$ python -q
>>> import numpy as np
>>> from numpy import linalg as LA
>>> np.set_printoptions(precision=1, suppress=True, linewidth=140, floatmode="fixed")
>>> W0 = np.loadtxt("dump.csv", delimiter=",")
>>> W0
array([[  92.0,  114.0,  -23.0,   11.0,  -19.0,   47.0,  -22.0,  -62.0,    9.0,  -28.0,  -13.0,   -1.0],
       [ 114.0,  207.0,  -91.0,  -45.0,  -77.0,   41.0,  -30.0, -142.0,  -12.0,   -3.0, -132.0,   16.0],
       [ -23.0,  -91.0,  265.0,   29.0,  202.0,   25.0,  -76.0,  130.0,  -68.0,  -97.0,   39.0, -133.0],
       [  11.0,  -45.0,   29.0,   93.0,   31.0,   51.0,   62.0,   14.0,   33.0,  -44.0,  115.0,  -25.0],
       [ -19.0,  -77.0,  202.0,   31.0,  263.0,  143.0, -123.0,   71.0,   83.0, -114.0,   -9.0, -159.0],
       [  47.0,   41.0,   25.0,   51.0,  143.0,  196.0,  -52.0,  -72.0,  146.0,  -92.0,  -37.0, -100.0],
       [ -22.0,  -30.0,  -76.0,   62.0, -123.0,  -52.0,  168.0,  -30.0,  -55.0,   31.0,   82.0,   58.0],
       [ -62.0, -142.0,  130.0,   14.0,   71.0,  -72.0,  -30.0,  156.0,  -41.0,   -3.0,  114.0,  -14.0],
       [   9.0,  -12.0,  -68.0,   33.0,   83.0,  146.0,  -55.0,  -41.0,  209.0,  -27.0,    8.0,  -29.0],
       [ -28.0,   -3.0,  -97.0,  -44.0, -114.0,  -92.0,   31.0,   -3.0,  -27.0,   77.0,   -9.0,   85.0],
       [ -13.0, -132.0,   39.0,  115.0,   -9.0,  -37.0,   82.0,  114.0,    8.0,   -9.0,  260.0,   40.0],
       [  -1.0,   16.0, -133.0,  -25.0, -159.0, -100.0,   58.0,  -14.0,  -29.0,   85.0,   40.0,  123.0]])
>>> # equal to its transpose
>>> ev, evecs = LA.eigh(W0)
>>> vec = np.array([3, 1, 3, 0, 0, 0, 0, 2, 1, 0, 3, 0])
>>> evecs * np.maximum(ev, 0) @ evecs.T
array([[  92.0,  114.0,  -23.0,   11.0,  -19.0,   47.0,  -22.0,  -62.0,    9.0,  -28.0,  -13.0,   -1.0],
       [ 114.0,  207.0,  -91.0,  -45.0,  -77.0,   41.0,  -30.0, -142.0,  -12.0,   -3.0, -132.0,   16.0],
       [ -23.0,  -91.0,  265.0,   29.0,  202.0,   25.0,  -76.0,  130.0,  -68.0,  -97.0,   39.0, -133.0],
       [  11.0,  -45.0,   29.0,   93.0,   31.0,   51.0,   62.0,   14.0,   33.0,  -44.0,  115.0,  -25.0],
       [ -19.0,  -77.0,  202.0,   31.0,  263.0,  143.0, -123.0,   71.0,   83.0, -114.0,   -9.0, -159.0],
       [  47.0,   41.0,   25.0,   51.0,  143.0,  196.0,  -52.0,  -72.0,  146.0,  -92.0,  -37.0, -100.0],
       [ -22.0,  -30.0,  -76.0,   62.0, -123.0,  -52.0,  168.0,  -30.0,  -55.0,   31.0,   82.0,   58.0],
       [ -62.0, -142.0,  130.0,   14.0,   71.0,  -72.0,  -30.0,  156.0,  -41.0,   -3.0,  114.0,  -14.0],
       [   9.0,  -12.0,  -68.0,   33.0,   83.0,  146.0,  -55.0,  -41.0,  209.0,  -27.0,    8.0,  -29.0],
       [ -28.0,   -3.0,  -97.0,  -44.0, -114.0,  -92.0,   31.0,   -3.0,  -27.0,   77.0,   -9.0,   85.0],
       [ -13.0, -132.0,   39.0,  115.0,   -9.0,  -37.0,   82.0,  114.0,    8.0,   -9.0,  260.0,   40.0],
       [  -1.0,   16.0, -133.0,  -25.0, -159.0, -100.0,   58.0,  -14.0,  -29.0,   85.0,   40.0,  123.0]])
>>> evecs * np.abs(ev) @ evecs.T
array([[  92.0,  114.0,  -23.0,   11.0,  -19.0,   47.0,  -22.0,  -62.0,    9.0,  -28.0,  -13.0,   -1.0],
       [ 114.0,  207.0,  -91.0,  -45.0,  -77.0,   41.0,  -30.0, -142.0,  -12.0,   -3.0, -132.0,   16.0],
       [ -23.0,  -91.0,  265.0,   29.0,  202.0,   25.0,  -76.0,  130.0,  -68.0,  -97.0,   39.0, -133.0],
       [  11.0,  -45.0,   29.0,   93.0,   31.0,   51.0,   62.0,   14.0,   33.0,  -44.0,  115.0,  -25.0],
       [ -19.0,  -77.0,  202.0,   31.0,  263.0,  143.0, -123.0,   71.0,   83.0, -114.0,   -9.0, -159.0],
       [  47.0,   41.0,   25.0,   51.0,  143.0,  196.0,  -52.0,  -72.0,  146.0,  -92.0,  -37.0, -100.0],
       [ -22.0,  -30.0,  -76.0,   62.0, -123.0,  -52.0,  168.0,  -30.0,  -55.0,   31.0,   82.0,   58.0],
       [ -62.0, -142.0,  130.0,   14.0,   71.0,  -72.0,  -30.0,  156.0,  -41.0,   -3.0,  114.0,  -14.0],
       [   9.0,  -12.0,  -68.0,   33.0,   83.0,  146.0,  -55.0,  -41.0,  209.0,  -27.0,    8.0,  -29.0],
       [ -28.0,   -3.0,  -97.0,  -44.0, -114.0,  -92.0,   31.0,   -3.0,  -27.0,   77.0,   -9.0,   85.0],
       [ -13.0, -132.0,   39.0,  115.0,   -9.0,  -37.0,   82.0,  114.0,    8.0,   -9.0,  260.0,   40.0],
       [  -1.0,   16.0, -133.0,  -25.0, -159.0, -100.0,   58.0,  -14.0,  -29.0,   85.0,   40.0,  123.0]])
>>> np.round(LA.eigvalsh(W0[1:, 1:]), 1) + 0
array([  0.0,   0.0,   0.0,   0.0,   0.0,   9.2,  91.6, 195.0, 361.4, 574.8, 785.0])
>>> vec @ W0 @ vec
np.float64(7115.0)
>>> rng = np.random.default_rng(9775)
>>> A = np.array([[-8, -5, -4, -1, -9, -3, 6, 7, 9],
...     [-4, 1, 9, -1, -4, 7, 6, 4, 4],
...     [-9, -1, 8, -9, 5, -4, -1, -9, 5],
...     [7, 5, 8, -1, 0, 1, -9, -9, -2],
...     [0, 3, -8, 0, -5, -5, -4, 9, 1],
...     [-2, 6, 7, 4, 1, 6, 6, 7, 4],
...     [5, -3, -6, 4, -4, -7, -9, -3, -2],
...     [-9, 3, -4, 9, 0, 1, -6, -3, 7],
...     [9, -5, 4, 0, 3, 4, 3, -6, 1]]) * (rng.random((9, 9)) < 0.3)
>>> A
array([[ 0, -5,  0, -1,  0, -3,  0,  0,  9],
       [ 0,  0,  0, -1,  0,  0,  0,  0,  0],
       [ 0,  0,  0, -9,  0,  0, -1, -9,  0],
       [ 0,  5,  8,  0,  0,  1, -9,  0,  0],
       [ 0,  3,  0,  0,  0,  0, -4,  0,  0],
       [ 0,  6,  0,  0,  0,  0,  6,  7,  0],
       [ 0,  0, -6,  0,  0, -7, -9, -3,  0],
       [ 0,  3,  0,  9,  0,  0, -6,  0,  0],
       [ 0,  0,  0,  0,  0,  0,  0,  0,  0]])
>>> Uu, sv, Vh = LA.svd(A, full_matrices=False)
>>> np.allclose(Uu * sv @ Vh, A)
True
>>> np.round(Uu.T @ Uu, 1) + 0
array([[1.0, 0.0, 0.0, 0.0, 0.0, 0.0, 0.0, 0.0, 0.0],
       [0.0, 1.0, 0.0, 0.0, 0.0, 0.0, 0.0, 0.0, 0.0],
       [0.0, 0.0, 1.0, 0.0, 0.0, 0.0, 0.0, 0.0, 0.0],
       [0.0, 0.0, 0.0, 1.0, 0.0, 0.0, 0.0, 0.0, 0.0],
       [0.0, 0.0, 0.0, 0.0, 1.0, 0.0, 0.0, 0.0, 0.0],
       [0.0, 0.0, 0.0, 0.0, 0.0, 1.0, 0.0, 0.0, 0.0],
       [0.0, 0.0, 0.0, 0.0, 0.0, 0.0, 1.0, 0.0, 0.0],
       [0.0, 0.0, 0.0, 0.0, 0.0, 0.0, 0.0, 1.0, 0.0],
       [0.0, 0.0, 0.0, 0.0, 0.0, 0.0, 0.0, 0.0, 1.0]])
>>> np.cumsum(sv ** 2) / np.sum(sv ** 2)
array([0.3, 0.6, 0.8, 0.9, 1.0, 1.0, 1.0, 1.0, 1.0])
>>> np.round(Vh @ Vh.T, 1) + 0
array([[1.0, 0.0, 0.0, 0.0, 0.0, 0.0, 0.0, 0.0, 0.0],
       [0.0, 1.0, 0.0, 0.0, 0.0, 0.0, 0.0, 0.0, 0.0],
       [0.0, 0.0, 1.0, 0.0, 0.0, 0.0, 0.0, 0.0, 0.0],
       [0.0, 0.0, 0.0, 1.0, 0.0, 0.0, 0.0, 0.0, 0.0],
       [0.0, 0.0, 0.0, 0.0, 1.0, 0.0, 0.0, 0.0, 0.0],
       [0.0, 0.0, 0.0, 0.0, 0.0, 1.0, 0.0, 0.0, 0.0],
       [0.0, 0.0, 0.0, 0.0, 0.0, 0.0, 1.0, 0.0, 0.0],
       [0.0, 0.0, 0.0, 0.0, 0.0, 0.0, 0.0, 1.0, 0.0],
       [0.0, 0.0, 0.0, 0.0, 0.0, 0.0, 0.0, 0.0, 1.0]])
